$ ipython --no-banner

In [1]: import numpy as np

In [2]: np.set_printoptions(precision=2, suppress=True, linewidth=100, sign=" ")

In [3]: A2 = np.array([[2, 3, -3, -3], [2, -1, 0, 2], [-1, 2, 3, 0], [-1, 1, 2, -1]])

In [4]: m1 = A2 + A2.T

In [5]: print(m1)
[[ 4  5 -4 -4]
 [ 5 -2  2  3]
 [-4  2  6  2]
 [-4  3  2 -2]]

In [6]: evals, vecs = np.linalg.eigh(m1)

In [7]: print(np.linalg.svd(m1, compute_uv=False))
[ 10.54   8.6    4.75   0.69]

In [8]: print(evals)
[-8.6  -0.69  4.75 10.54]

In [9]: print(np.linalg.eigvalsh(m1 @ m1))
[   0.47   22.52   73.91  111.09]

In [10]: print(np.unique(evals.round(6) + 0, return_counts=True)[1])
[ 1  1  1  1]

In [11]: print(round(float(evals.sum()), 2), np.trace(m1))
6.0 6

In [12]: print(np.abs(vecs[:, -1]).round(6).argmax())
2

In [13]: mat = np.load("x.npy")

In [14]: print(mat)
[[  5. -48. -20. -18.]
 [  0. -29. -12. -12.]
 [  0.  36.  17.  14.]
 [  0.  24.   8.  11.]]

In [15]: print(np.einsum("ii->", mat))
4.0

In [16]: print(np.kron(np.eye(2, dtype=int), mat))
[[  5. -48. -20. -18.   0.  -0.  -0.  -0.]
 [  0. -29. -12. -12.   0.  -0.  -0.  -0.]
 [  0.  36.  17.  14.   0.   0.   0.   0.]
 [  0.  24.   8.  11.   0.   0.   0.   0.]
 [  0.  -0.  -0.  -0.   5. -48. -20. -18.]
 [  0.  -0.  -0.  -0.   0. -29. -12. -12.]
 [  0.   0.   0.   0.   0.  36.  17.  14.]
 [  0.   0.   0.   0.   0.  24.   8.  11.]]

In [17]: print(round(float(np.linalg.det(mat.T)), 2))
-75.0

In [18]: print(round(float(np.linalg.norm(mat, 2) / np.linalg.norm(mat)), 2))
1.0

In [19]: proj = np.triu(np.array([[-6, 6, 1, 2], [-6, -8, 3, 0], [-3, -3, -2, 0], [-6, -7, -5, -6]]), 1) + np.eye(4)

In [20]: A2 = proj @ m1 @ np.linalg.inv(proj)

In [21]: print(np.trace(A2), np.trace(m1))
6.0 6

In [22]: print(proj @ m1 - m1 @ proj)
[[ 18. -28.   3.   8.]
 [-12. -24.  19.  -4.]
 [  0.  24.  -2.   8.]
 [  0.  24.  -5.   8.]]

In [23]: print(round(float(np.linalg.det(A2)), 2))
296.0

In [24]: print(np.count_nonzero(mat))
13

In [25]: print(round(np.linalg.norm(mat), 2))
82.0

In [26]: print(np.abs(mat).max())
48.0

In [27]: print(mat.mean(axis=0))
[ 1.25 -4.25 -1.75 -1.25]

In [28]: print(mat.sum(axis=0))
[  5. -17.  -7.  -5.]

In [29]: X = np.array([[0, 1], [1, 0]])

In [30]: print(X)
[[ 0  1]
 [ 1  0]]

In [31]: rng = np.random.default_rng(93011)

In [32]: labels = rng.permutation(2)

In [33]: print(labels)
[ 1  0]

In [34]: A2 = X[labels][:, labels]

In [35]: print(np.diag(A2))
[ 0  0]

In [36]: print(np.sort(np.abs(np.linalg.eigvals(A2))))
[ 1.  1.]

In [37]: print(np.trace(A2))
0
